% python3 -q
>>> import numpy as np
>>> np.set_printoptions(precision=2, suppress=True, linewidth=200)
>>> rng = np.random.default_rng(5501)
>>> z = rng.integers(0, 3, 8)
>>> feats = np.triu((z[:, None] == z) & (rng.random((8, 8)) < 0.8), 1).astype(int)
>>> feats += feats.T
>>> feats
array([[0, 0, 0, 0, 0, 0, 0, 0],
       [0, 0, 0, 0, 0, 0, 0, 0],
       [0, 0, 0, 1, 0, 0, 1, 1],
       [0, 0, 1, 0, 0, 0, 1, 1],
       [0, 0, 0, 0, 0, 0, 0, 0],
       [0, 0, 0, 0, 0, 0, 0, 0],
       [0, 0, 1, 1, 0, 0, 0, 1],
       [0, 0, 1, 1, 0, 0, 1, 0]])
>>> np.all(np.linalg.eigvalsh(feats) > 0)
np.False_
>>> vals, V = np.linalg.eigh(feats)
>>> vals.sum(), np.trace(feats)
(np.float64(0.0), np.int64(0))
>>> print((vals > 1e-8).sum(), (vals < -1e-8).sum())
1 3
>>> print(np.round(np.linalg.eigvalsh(feats @ feats), 2) + 0)
[0. 0. 0. 0. 1. 1. 1. 9.]
>>> print(np.linalg.eigvalsh(feats + -2 * np.eye(8)))
[-3. -3. -3. -2. -2. -2. -2.  1.]
>>> vals.round(2) + 0
array([-1., -1., -1.,  0.,  0.,  0.,  0.,  3.])
>>> np.abs(V[:, -1])
array([0. , 0. , 0.5, 0.5, 0. , 0. , 0.5, 0.5])
>>> r = np.linalg.matrix_rank(feats)
>>> r
np.int64(4)
>>> N = np.linalg.svd(feats)[2][r:].T
>>> print(N @ N.T)
[[1. 0. 0. 0. 0. 0. 0. 0.]
 [0. 1. 0. 0. 0. 0. 0. 0.]
 [0. 0. 0. 0. 0. 0. 0. 0.]
 [0. 0. 0. 0. 0. 0. 0. 0.]
 [0. 0. 0. 0. 1. 0. 0. 0.]
 [0. 0. 0. 0. 0. 1. 0. 0.]
 [0. 0. 0. 0. 0. 0. 0. 0.]
 [0. 0. 0. 0. 0. 0. 0. 0.]]
>>> print([int(np.linalg.matrix_rank(feats[:, :j + 1])) for j in range(8)])
[0, 0, 1, 2, 2, 2, 3, 4]
>>> [int(np.linalg.matrix_rank(np.delete(feats, i, axis=0))) for i in range(8)]
[4, 4, 3, 3, 4, 4, 3, 3]
>>> z = rng.permutation(8)
>>> z
array([0, 4, 6, 2, 7, 5, 1, 3])
>>> out = feats[z][:, z]
>>> np.trace(out)
np.int64(0)
>>> out
array([[0, 0, 0, 0, 0, 0, 0, 0],
       [0, 0, 0, 0, 0, 0, 0, 0],
       [0, 0, 0, 1, 1, 0, 0, 1],
       [0, 0, 1, 0, 1, 0, 0, 1],
       [0, 0, 1, 1, 0, 0, 0, 1],
       [0, 0, 0, 0, 0, 0, 0, 0],
       [0, 0, 0, 0, 0, 0, 0, 0],
       [0, 0, 1, 1, 1, 0, 0, 0]])
